In [1]: import numpy as np

In [2]: np.set_printoptions(suppress=True, linewidth=160)

In [3]: feats = np.array([[-2.1, 0.8, 0.7, 2.3, -0.9],
   ...:     [-0.1, 0.3, -0.6, 1.1, -0.6],
   ...:     [0.3, -0.5, -0.4, 0.6, -0.2],
   ...:     [-1.4, -0.7, -1.4, 0.4, 0.2],
   ...:     [1.4, -1.2, -0.8, -1.2, 0.0],
   ...:     [-0.5, -0.5, -0.8, -0.3, -1.8],
   ...:     [-1.6, 0.7, 1.1, 1.3, 0.4],
   ...:     [-0.1, -1.8, 2.0, 0.7, -2.2],
   ...:     [0.2, -0.4, 0.8, -0.5, 0.4],
   ...:     [0.6, 0.8, -1.4, -0.4, -1.1],
   ...:     [0.0, 1.0, -0.7, -1.7, 0.1],
   ...:     [1.2, 2.0, 0.1, 1.8, 0.7],
   ...:     [-0.9, -0.3, -0.2, -0.7, -0.1],
   ...:     [0.2, 0.9, 0.3, 0.5, 1.9]])

In [4]: rng = np.random.default_rng(145506)

In [5]: feats[:, 0] = 5 * feats[:, 4] + 0.3 * rng.normal(size=14)

In [6]: print(feats.round(1))
[[ -4.5   0.8   0.7   2.3  -0.9]
 [ -3.5   0.3  -0.6   1.1  -0.6]
 [ -0.6  -0.5  -0.4   0.6  -0.2]
 [  1.   -0.7  -1.4   0.4   0.2]
 [ -0.6  -1.2  -0.8  -1.2   0. ]
 [ -9.3  -0.5  -0.8  -0.3  -1.8]
 [  1.6   0.7   1.1   1.3   0.4]
 [-11.8  -1.8   2.    0.7  -2.2]
 [  2.2  -0.4   0.8  -0.5   0.4]
 [ -5.7   0.8  -1.4  -0.4  -1.1]
 [ -0.1   1.   -0.7  -1.7   0.1]
 [  3.8   2.    0.1   1.8   0.7]
 [ -0.7  -0.3  -0.2  -0.7  -0.1]
 [  9.4   0.9   0.3   0.5   1.9]]

In [7]: d = np.linalg.norm(feats[:, None] - feats[None], axis=-1)

In [8]: print(np.linalg.matrix_rank(d ** 2))
7

In [9]: print(np.round(np.linalg.norm(feats - feats.mean(axis=0), axis=1), 1))
[ 4.   2.4  1.   2.9  2.2  8.2  3.4 11.   3.8  4.7  2.6  5.8  1.2 11. ]

In [10]: print(np.flatnonzero(d[0] < d.mean() / 2))
[0 1]

In [11]: print(d[0].round(6).argsort(kind="stable")[:4])
[0 1 9 2]

In [12]: print(np.round(np.linalg.norm(feats, axis=1), 1))
[ 5.3  3.8  1.1  1.9  2.   9.6  2.5 12.4  2.5  6.   2.1  4.7  1.1  9.7]

In [13]: print(d.shape)
(14, 14)

In [14]: print(d[:5, :5].round(1))
[[0.  2.1 4.6 6.5 5.9]
 [2.1 0.  3.1 4.8 4. ]
 [4.6 3.1 0.  2.  2. ]
 [6.5 4.8 2.  0.  2.4]
 [5.9 4.  2.  2.4 0. ]]

In [15]: x0 = np.array([2, -2, 0, -3, 2])

In [16]: rhs = feats @ x0

In [17]: print(np.round(np.linalg.pinv(feats) @ feats, 1) + 0)
[[1. 0. 0. 0. 0.]
 [0. 1. 0. 0. 0.]
 [0. 0. 1. 0. 0.]
 [0. 0. 0. 1. 0.]
 [0. 0. 0. 0. 1.]]

In [18]: print(np.round(np.linalg.lstsq(feats, rhs)[0], 1) + 0)
[ 2. -2.  0. -3.  2.]

In [19]: print(np.round(np.linalg.solve(feats.T @ feats, feats.T @ rhs), 1) + 0)
[ 2. -2.  0. -3.  2.]

In [20]: print(rhs.round(1))
[-19.3 -12.1  -2.4   2.7   4.8 -20.4  -1.3 -26.6   7.5 -14.    3.1  -0.3   1.   19.4]

In [21]: rhs = rhs + 0.1 * rng.normal(size=14)

In [22]: print(rhs.round(1))
[-19.4 -12.1  -2.5   2.7   4.9 -20.4  -1.2 -26.6   7.5 -14.2   3.   -0.3   0.9  19.3]

In [23]: coef, *_ = np.linalg.lstsq(feats, rhs)

In [24]: print(coef.round(1) + 0)
[ 2.  -2.   0.  -3.   2.3]

In [25]: print(np.round(feats.T @ (rhs - feats @ coef), 1) + 0)
[0. 0. 0. 0. 0.]

In [26]: print([round(float(np.linalg.norm(np.linalg.solve(feats.T @ feats + lam * np.eye(5), feats.T @ rhs))), 2) for lam in (0, 1, 10, 100)])
[4.69, 4.17, 3.28, 1.89]

In [27]: print(coef.round())
[ 2. -2.  0. -3.  2.]

In [28]: mat = np.load("w.npy")

In [29]: print(mat)
[[-0.4  0.6  1.3]
 [ 1.3 -2.6 -0.9]
 [-0.1  0.   0.4]
 [-0.4  0.7 -0.2]
 [ 2.3 -4.7  1. ]
 [-1.2  2.3 -0.1]
 [ 1.2 -2.4 -0.4]
 [-0.5  1.  -0.7]
 [ 0.6 -1.  -0.2]
 [ 1.6 -3.2  0.6]
 [ 1.1 -2.2 -0.5]
 [-1.5  2.9  0.6]
 [ 0.8 -1.5 -0.6]
 [-1.3  2.5  0.4]
 [ 0.5 -0.8  1.6]
 [ 0.5 -1.   2.1]
 [-0.7  1.5  2.6]
 [ 1.9 -3.8  0.3]
 [ 0.6 -1.  -0.5]
 [ 0.4 -1.  -0.6]
 [ 0.4 -0.8  0. ]]

In [30]: lab = mat[:, 1] > np.median(mat[:, 1])

In [31]: u = mat[lab].mean(axis=0) - mat[~lab].mean(axis=0)

In [32]: print(((mat - mat.mean(axis=0)) @ u > 0).astype(int))
[1 0 1 1 0 1 0 1 0 0 0 1 0 1 1 0 1 0 0 0 0]

In [33]: B = np.c_[mat[:, :2] @ np.array([[-4, 4], [-5, 4]]), np.array([2, 1, 1, 2, -1, -1, 2, 1, 2, 1, 1, 2, 2, -2, 1, -1, 1, 2, 2, -1, 1])]

In [34]: print(B.round(1))
[[-1.4  0.8  2. ]
 [ 7.8 -5.2  1. ]
 [ 0.4 -0.4  1. ]
 [-1.9  1.2  2. ]
 [14.3 -9.6 -1. ]
 [-6.7  4.4 -1. ]
 [ 7.2 -4.8  2. ]
 [-3.   2.   1. ]
 [ 2.6 -1.6  2. ]
 [ 9.6 -6.4  1. ]
 [ 6.6 -4.4  1. ]
 [-8.5  5.6  2. ]
 [ 4.3 -2.8  2. ]
 [-7.3  4.8 -2. ]
 [ 2.  -1.2  1. ]
 [ 3.  -2.  -1. ]
 [-4.7  3.2  1. ]
 [11.4 -7.6  2. ]
 [ 2.6 -1.6  2. ]
 [ 3.4 -2.4 -1. ]
 [ 2.4 -1.6  1. ]]

In [35]: print(np.linalg.matrix_rank(np.c_[mat, B]))
4

In [36]: G = np.cov(B, rowvar=False)

In [37]: print(np.round(np.linalg.eigvalsh(G)[::-1], 1) + 0)
[54.8  1.6  0. ]

In [38]: print(np.round(np.corrcoef(B[:, 0], B[:, 1])[0, 1], 1))
-1.0

In [39]: print(np.round(np.polyfit(B[:, 0], B[:, 1], 1), 1) + 0)
[-0.7  0. ]

In [40]: print(np.median(B, axis=0))
[ 2.6 -1.6  1. ]

In [41]: print(G.round(1))
[[ 38.  -25.2   0.8]
 [-25.2  16.8  -0.5]
 [  0.8  -0.5   1.6]]

In [42]: print(np.argwhere(np.triu(np.abs(np.corrcoef(B.T)) > 0.8, 1)))
[[0 1]]

In [43]: G = np.cov(feats, rowvar=False)

In [44]: print(np.argsort(-feats.std(axis=0).round(6), kind="stable"))
[0 3 4 1 2]

In [45]: print(np.round(np.polyfit(feats[:, 0], feats[:, 4], 1), 1) + 0)
[0.2 0. ]

In [46]: print(round(float(np.corrcoef(feats[:, 0], feats[:, 4])[0, 1]), 1))
1.0

In [47]: print(np.round(np.median(feats, axis=0), 1) + 0)
[-0.6  0.  -0.3  0.4  0. ]

In [48]: print(np.argwhere(np.triu(np.abs(np.corrcoef(feats.T)) > 0.8, 1)))
[[0 4]]

In [49]: print(np.round(np.corrcoef(feats.T), 1) + 0)
[[ 1.   0.5 -0.1  0.   1. ]
 [ 0.5  1.  -0.1  0.3  0.5]
 [-0.1 -0.1  1.   0.4 -0.1]
 [ 0.   0.3  0.4  1.   0. ]
 [ 1.   0.5 -0.1  0.   1. ]]

In [50]: print(np.round(np.linalg.eigvalsh(G)[::-1], 1) + 0)
[30.6  1.7  0.9  0.4  0. ]
